% python3 -q
>>> import numpy as np
>>> np.set_printoptions(precision=1, suppress=True, linewidth=100, floatmode="fixed")
>>> A = np.loadtxt("mat.csv", delimiter=",")
>>> print(A)
[[ 0.1  1.0 -1.0 -2.0 -3.0  0.0]
 [-1.0  2.1  2.0  1.0  2.0  1.0]
 [ 2.0  2.0 -0.9  1.0  3.0 -1.0]
 [ 2.0  1.0  1.0  0.1 -3.0 -1.0]
 [ 3.0  0.0  2.0  3.0  0.1  2.0]
 [ 0.0  1.0 -1.0 -2.0 -3.0  0.1]]
>>> rng = np.random.default_rng(20084)
>>> lab = rng.permutation(6)
>>> print(lab)
[5 1 3 2 4 0]
>>> other = A[lab][:, lab]
>>> print(round(np.trace(other), 1))
1.6
>>> print(other)
[[ 0.1  1.0 -2.0 -1.0 -3.0  0.0]
 [ 1.0  2.1  1.0  2.0  2.0 -1.0]
 [-1.0  1.0  0.1  1.0 -3.0  2.0]
 [-1.0  2.0  1.0 -0.9  3.0  2.0]
 [ 2.0  0.0  3.0  2.0  0.1  3.0]
 [ 0.0  1.0 -2.0 -1.0 -3.0  0.1]]
>>> print(round(np.linalg.det(other), 1), round(float(np.linalg.det(A[lab])), 1))
-15.9 -15.9
>>> print(np.sort(np.abs(np.linalg.eigvals(other))))
[0.1 0.7 2.4 3.9 4.8 4.8]
>>> left, sigma, vt = np.linalg.svd(A)
>>> print(sigma.round(1) + 0)
[7.3 5.3 3.7 3.1 1.7 0.0]
>>> other = left[:, :5] @ np.diag(sigma[:5]) @ vt[:5]
>>> print(np.linalg.matrix_rank(A, rtol=0.05))
5
>>> print(round(np.linalg.norm(A - other) / np.linalg.norm(A), 1))
0.0
>>> other = A + rng.integers(-2, 3, (6, 5)) @ rng.integers(-2, 3, (5, 6))
>>> print(other)
[[ 3.1  0.0 -3.0 -8.0 -6.0 -1.0]
 [ 3.0  1.1  4.0  0.0  5.0  2.0]
 [ 2.0 -1.0  0.1  3.0  1.0  5.0]
 [ 2.0  1.0  2.0 -4.9 -4.0 -8.0]
 [ 4.0 -3.0  4.0  5.0  9.1  5.0]
 [ 1.0  4.0 -1.0  0.0 -8.0  1.1]]
>>> print(np.round(np.linalg.svd(other - A, compute_uv=False), 1) + 0)
[13.6 10.5  7.0  4.1  2.9  0.0]
>>> print(np.abs(other - A).sum(axis=1))
[16.0 12.0 14.0 14.0 20.0 12.0]
>>> print(other - A)
[[ 3.0 -1.0 -2.0 -6.0 -3.0 -1.0]
 [ 4.0 -1.0  2.0 -1.0  3.0  1.0]
 [ 0.0 -3.0  1.0  2.0 -2.0  6.0]
 [ 0.0  0.0  1.0 -5.0 -1.0 -7.0]
 [ 1.0 -3.0  2.0  2.0  9.0  3.0]
 [ 1.0  3.0  0.0  2.0 -5.0  1.0]]
>>> O, V = np.linalg.qr(A[:, :4])[0], np.linalg.qr(A[:, 4:])[0]
>>> sigma = np.linalg.svd(O.T @ V, compute_uv=False)
>>> print(np.degrees(np.arccos(sigma.clip(0, 1))))
[ 0.7 50.2]
>>> print(sigma)
[1.0 0.6]
>>> print((sigma > 0.9).sum())
1
>>> other = np.linalg.inv(A)
>>> print(np.allclose(other, A.T))
False
>>> feats = np.loadtxt("test10.csv", delimiter=",")
>>> print(feats)
[[ 0.0 -2.0  2.0  0.0  0.0 -2.0  0.0 -1.0  2.0  0.0  1.0 -2.0 -1.0  2.0]
 [-1.0  1.0 -1.0  0.0  2.0  0.0  0.0 -1.0 -2.0  2.0  2.0 -2.0  0.0 -2.0]
 [ 2.0 -1.0  1.0  1.0  0.0 -1.0  1.0  1.0  1.0  1.0  1.0 -2.0  1.0 -1.0]
 [ 1.0  2.0  2.0  0.0 -2.0 -2.0  1.0  0.0  1.0  2.0  1.0 -1.0 -2.0  2.0]
 [ 1.0 -2.0  2.0  1.0  1.0 -1.0  2.0  0.0  0.0 -2.0  0.0  2.0  0.0 -1.0]
 [-1.0 -2.0 -2.0  1.0  1.0 -1.0  0.0  0.0 -1.0  1.0  2.0 -1.0 -1.0  1.0]
 [ 1.0  0.0 -2.0  1.0 -2.0 -1.0  1.0  2.0 -1.0  1.0  1.0  1.0 -2.0  0.0]
 [ 2.0 -2.0 -2.0  0.0 -1.0 -2.0  0.0  1.0  0.0  0.0 -2.0 -1.0  2.0 -1.0]
 [-2.0 -1.0  0.0  0.0  0.0 -2.0 -1.0  1.0  2.0  1.0 -1.0  1.0  2.0  1.0]
 [ 2.0 -2.0 -1.0 -2.0  1.0  1.0  0.0  2.0  1.0 -1.0  2.0 -1.0  1.0 -1.0]
 [ 2.0 -2.0  1.0  0.0 -1.0 -1.0 -2.0  2.0  1.0  1.0  1.0  2.0  2.0  1.0]
 [ 2.0  2.0  2.0 -1.0 -1.0  2.0  1.0  2.0  1.0 -1.0  2.0 -1.0 -1.0  1.0]
 [-2.0 -1.0  1.0 -1.0  2.0  0.0  1.0 -2.0  2.0  0.0 -2.0  1.0 -1.0  0.0]
 [ 0.0  1.0 -1.0  2.0  2.0 -1.0  2.0 -1.0  1.0 -1.0 -2.0  2.0  0.0 -2.0]]
>>> print(np.trace(feats))
2.0
>>> print(round(float(np.abs(np.linalg.eigvals(feats)).max()), 1))
5.3
>>> print(np.sort(np.abs(np.linalg.eigvals(feats))))
[0.8 1.5 1.5 2.4 2.4 3.8 3.8 4.3 4.3 4.3 4.5 4.5 5.3 5.3]
>>> lab = rng.permutation(14)
>>> print(lab)
[ 9  7  5 10  8  6  1  0 13 12  2  3  4 11]
>>> other = feats[lab][:, lab]
>>> print(np.trace(other))
2.0
>>> Z = np.array([[1, 0, 3, 1, 0],
...     [0, 0, 3, 0, 3],
...     [2, 2, 1, 2, 1],
...     [3, 1, 1, 2, 0],
...     [0, 2, 0, 0, 3]])
>>> X = (rng.random((10, 5)) < 0.25) @ Z
>>> print(X)
[[3 2 4 3 1]
 [1 2 3 1 3]
 [3 3 4 2 6]
 [1 0 3 1 0]
 [3 2 4 3 1]
 [0 0 0 0 0]
 [3 3 1 2 3]
 [0 2 0 0 3]
 [1 2 3 1 3]
 [0 0 0 0 0]]
>>> other = np.c_[X[:, :2] @ np.array([[-3, -2], [-5, -4]]), np.array([-2, -1, -1, -1, 0, -2, -2, 1, 2, 1])]
>>> print(other)
[[-19 -14  -2]
 [-13 -10  -1]
 [-24 -18  -1]
 [ -3  -2  -1]
 [-19 -14   0]
 [  0   0  -2]
 [-24 -18  -2]
 [-10  -8   1]
 [-13 -10   2]
 [  0   0   1]]
>>> print(np.linalg.matrix_rank(np.c_[X, other]))
6
>>> print(np.round(np.linalg.norm(other - X @ np.linalg.lstsq(X, other)[0], axis=0), 1) + 0)
[0.0 0.0 3.4]
>>> print(np.linalg.matrix_rank(other))
3
>>> W0 = np.load("case6.npy")
>>> print(W0)
[[-2  0  5  0  0  4  0  1  0  0  0  0]
 [ 0  4  0  1  3  0  0  0  0  0  0  2]
 [ 1  0  2  0  0 -1  0  4  0  0  0  0]
 [ 0 -4  0  4  4  0  0  0  0  0  0  2]
 [ 0 -1  0 -1 -3  0  0  0  0  0  0 -2]
 [ 0  0 -5  0  0 -1  0  5  0  0  0  0]
 [ 0  0  0  0  0  0  2  0 -2 -4 -1  0]
 [ 1  0 -2  0  0  3  0  1  0  0  0  0]
 [ 0  0  0  0  0  0 -1  0  5  3 -3  0]
 [ 0  0  0  0  0  0 -5  0  1 -2  0  0]
 [ 0  0  0  0  0  0  0  0  3  2  4  0]
 [ 0  4  0 -5 -5  0  0  0  0  0  0  3]]
>>> u = np.array([1, 2, 0, 1, 1, 1, 2, 2, 2, 1, 1, 0])
>>> other = W0 + np.outer(u, np.eye(12)[6])
>>> print(round(np.linalg.det(other) / np.linalg.det(W0), 1), round(1 + np.linalg.solve(W0, u)[6], 1))
1.3 1.3
>>> print(np.linalg.matrix_rank(np.linalg.inv(other) - np.linalg.inv(W0), tol=1e-8))
1
>>> print(other)
[[-2.0  0.0  5.0  0.0  0.0  4.0  1.0  1.0  0.0  0.0  0.0  0.0]
 [ 0.0  4.0  0.0  1.0  3.0  0.0  2.0  0.0  0.0  0.0  0.0  2.0]
 [ 1.0  0.0  2.0  0.0  0.0 -1.0  0.0  4.0  0.0  0.0  0.0  0.0]
 [ 0.0 -4.0  0.0  4.0  4.0  0.0  1.0  0.0  0.0  0.0  0.0  2.0]
 [ 0.0 -1.0  0.0 -1.0 -3.0  0.0  1.0  0.0  0.0  0.0  0.0 -2.0]
 [ 0.0  0.0 -5.0  0.0  0.0 -1.0  1.0  5.0  0.0  0.0  0.0  0.0]
 [ 0.0  0.0  0.0  0.0  0.0  0.0  4.0  0.0 -2.0 -4.0 -1.0  0.0]
 [ 1.0  0.0 -2.0  0.0  0.0  3.0  2.0  1.0  0.0  0.0  0.0  0.0]
 [ 0.0  0.0  0.0  0.0  0.0  0.0  1.0  0.0  5.0  3.0 -3.0  0.0]
 [ 0.0  0.0  0.0  0.0  0.0  0.0 -4.0  0.0  1.0 -2.0  0.0  0.0]
 [ 0.0  0.0  0.0  0.0  0.0  0.0  1.0  0.0  3.0  2.0  4.0  0.0]
 [ 0.0  4.0  0.0 -5.0 -5.0  0.0  0.0  0.0  0.0  0.0  0.0  3.0]]
>>> other = W0[0, 0] * W0[1:] - np.outer(W0[1:, 0], W0[0])
>>> print(other)
[[  0  -8   0  -2  -6   0   0   0   0   0   0  -4]
 [  0   0  -9   0   0  -2   0  -9   0   0   0   0]
 [  0   8   0  -8  -8   0   0   0   0   0   0  -4]
 [  0   2   0   2   6   0   0   0   0   0   0   4]
 [  0   0  10   0   0   2   0 -10   0   0   0   0]
 [  0   0   0   0   0   0  -4   0   4   8   2   0]
 [  0   0  -1   0   0 -10   0  -3   0   0   0   0]
 [  0   0   0   0   0   0   2   0 -10  -6   6   0]
 [  0   0   0   0   0   0  10   0  -2   4   0   0]
 [  0   0   0   0   0   0   0   0  -6  -4  -8   0]
 [  0  -8   0  10  10   0   0   0   0   0   0  -6]]
>>> print(np.linalg.matrix_rank(other), np.linalg.matrix_rank(W0))
11 12
>>> th = np.radians(180)
>>> R = np.eye(12)
>>> R[8, 8] = R[4, 4] = np.cos(th)
>>> R[8, 4], R[4, 8] = -np.sin(th), np.sin(th)
>>> print(R.round(1) + 0)
[[ 1.0  0.0  0.0  0.0  0.0  0.0  0.0  0.0  0.0  0.0  0.0  0.0]
 [ 0.0  1.0  0.0  0.0  0.0  0.0  0.0  0.0  0.0  0.0  0.0  0.0]
 [ 0.0  0.0  1.0  0.0  0.0  0.0  0.0  0.0  0.0  0.0  0.0  0.0]
 [ 0.0  0.0  0.0  1.0  0.0  0.0  0.0  0.0  0.0  0.0  0.0  0.0]
 [ 0.0  0.0  0.0  0.0 -1.0  0.0  0.0  0.0  0.0  0.0  0.0  0.0]
 [ 0.0  0.0  0.0  0.0  0.0  1.0  0.0  0.0  0.0  0.0  0.0  0.0]
 [ 0.0  0.0  0.0  0.0  0.0  0.0  1.0  0.0  0.0  0.0  0.0  0.0]
 [ 0.0  0.0  0.0  0.0  0.0  0.0  0.0  1.0  0.0  0.0  0.0  0.0]
 [ 0.0  0.0  0.0  0.0  0.0  0.0  0.0  0.0 -1.0  0.0  0.0  0.0]
 [ 0.0  0.0  0.0  0.0  0.0  0.0  0.0  0.0  0.0  1.0  0.0  0.0]
 [ 0.0  0.0  0.0  0.0  0.0  0.0  0.0  0.0  0.0  0.0  1.0  0.0]
 [ 0.0  0.0  0.0  0.0  0.0  0.0  0.0  0.0  0.0  0.0  0.0  1.0]]
>>> other = W0 @ R.T
>>> print(np.allclose(np.linalg.norm(W0, axis=1), np.linalg.norm(other, axis=1)))
True
>>> print(np.linalg.svd(W0, compute_uv=False), np.linalg.svd(other, compute_uv=False))
[10.9  8.6  8.2  6.5  6.1  5.6  5.0  4.3  3.4  2.3  1.9  0.6] [10.9  8.6  8.2  6.5  6.1  5.6  5.0  4.3  3.4  2.3  1.9  0.6]
>>> x0 = np.array([0, 0, 3, 3, 1, 1, 2, 0, 3, 2, 2, 1, 2, 0])
>>> rhs = feats @ x0
>>> c, lr = np.zeros(14), 1 / np.linalg.norm(feats, 2) ** 2
>>> for i in range(250):
...     c -= lr * feats.T @ (feats @ c - rhs)
...     if i % 50 == 0: print(i, round(np.linalg.norm(feats @ c - rhs), 1))
... 
0 17.1
50 1.3
100 0.6
150 0.4
200 0.4
>>> print(c)
[ 0.1  0.1  3.4  3.1  1.7  0.7  1.2  0.8  2.7  1.9  1.4  0.7  1.3 -0.1]
>>> print(W0 @ W0)
[[ 10   0 -22   0   0 -14   0  39   0   0   0   0]
 [  0  17   0  -5  -3   0   0   0   0   0   0  10]
 [  4   0   6   0   0  15   0   8   0   0   0   0]
 [  0 -28   0  -2 -18   0   0   0   0   0   0  -2]
 [  0  -5   0   8  12   0   0   0   0   0   0  -4]
 [  0   0 -15   0   0  21   0 -20   0   0   0   0]
 [  0   0   0   0   0   0  26   0 -21  -8   0   0]
 [ -3   0 -16   0   0   6   0   9   0   0   0   0]
 [  0   0   0   0   0   0 -22   0  21   7 -26   0]
 [  0   0   0   0   0   0  -1   0  13  27   2   0]
 [  0   0   0   0   0   0 -13   0  29  13   7   0]
 [  0  53   0 -26  -8   0   0   0   0   0   0  17]]
>>> print(np.flatnonzero(np.linalg.matrix_power((W0 != 0) + (W0.T != 0) + np.eye(12), 12)[10]))
[ 6  8  9 10]
>>> print((np.linalg.matrix_power((W0 != 0) + (W0.T != 0) + np.eye(12), 12) > 0).astype(int))
[[1 0 1 0 0 1 0 1 0 0 0 0]
 [0 1 0 1 1 0 0 0 0 0 0 1]
 [1 0 1 0 0 1 0 1 0 0 0 0]
 [0 1 0 1 1 0 0 0 0 0 0 1]
 [0 1 0 1 1 0 0 0 0 0 0 1]
 [1 0 1 0 0 1 0 1 0 0 0 0]
 [0 0 0 0 0 0 1 0 1 1 1 0]
 [1 0 1 0 0 1 0 1 0 0 0 0]
 [0 0 0 0 0 0 1 0 1 1 1 0]
 [0 0 0 0 0 0 1 0 1 1 1 0]
 [0 0 0 0 0 0 1 0 1 1 1 0]
 [0 1 0 1 1 0 0 0 0 0 0 1]]
>>> data = np.array([[-7.7, -7.8, 3.6],
...     [-8.3, -9.0, 2.6],
...     [-10.2, -10.0, 2.6],
...     [-7.8, -6.7, 4.7],
...     [-11.9, -11.0, 2.5],
...     [-8.7, -9.3, 2.5],
...     [-8.6, -9.1, 2.7],
...     [-10.4, -7.5, 5.2],
...     [-10.9, -10.7, 2.2],
...     [-7.8, -10.3, 1.1],
...     [-7.5, -6.9, 4.3],
...     [-7.4, -8.2, 3.0],
...     [-9.2, -9.4, 2.7],
...     [-8.0, -9.4, 2.1]])
>>> other = data + rng.integers(-2, 3, (14, 1)) @ rng.integers(-2, 3, (1, 3))
>>> print(other)
[[ -7.7  -7.8   3.6]
 [ -4.3 -13.0   4.6]
 [-14.2  -6.0   0.6]
 [-11.8  -2.7   2.7]
 [-11.9 -11.0   2.5]
 [-12.7  -5.3   0.5]
 [ -8.6  -9.1   2.7]
 [-14.4  -3.5   3.2]
 [-10.9 -10.7   2.2]
 [ -7.8 -10.3   1.1]
 [ -7.5  -6.9   4.3]
 [-11.4  -4.2   1.0]
 [ -7.2 -11.4   3.7]
 [-10.0  -7.4   1.1]]
>>> print(np.abs(other - data).sum(axis=1))
[ 0.0 10.0 10.0 10.0  0.0 10.0  0.0 10.0  0.0  0.0  0.0 10.0  5.0  5.0]
>>> print(other - data)
[[ 0.0  0.0  0.0]
 [ 4.0 -4.0  2.0]
 [-4.0  4.0 -2.0]
 [-4.0  4.0 -2.0]
 [ 0.0  0.0  0.0]
 [-4.0  4.0 -2.0]
 [ 0.0  0.0  0.0]
 [-4.0  4.0 -2.0]
 [ 0.0  0.0  0.0]
 [ 0.0  0.0  0.0]
 [ 0.0  0.0  0.0]
 [-4.0  4.0 -2.0]
 [ 2.0 -2.0  1.0]
 [-2.0  2.0 -1.0]]
>>> print(np.round(np.linalg.svd(other - data, compute_uv=False), 1) + 0)
[15.3  0.0  0.0]
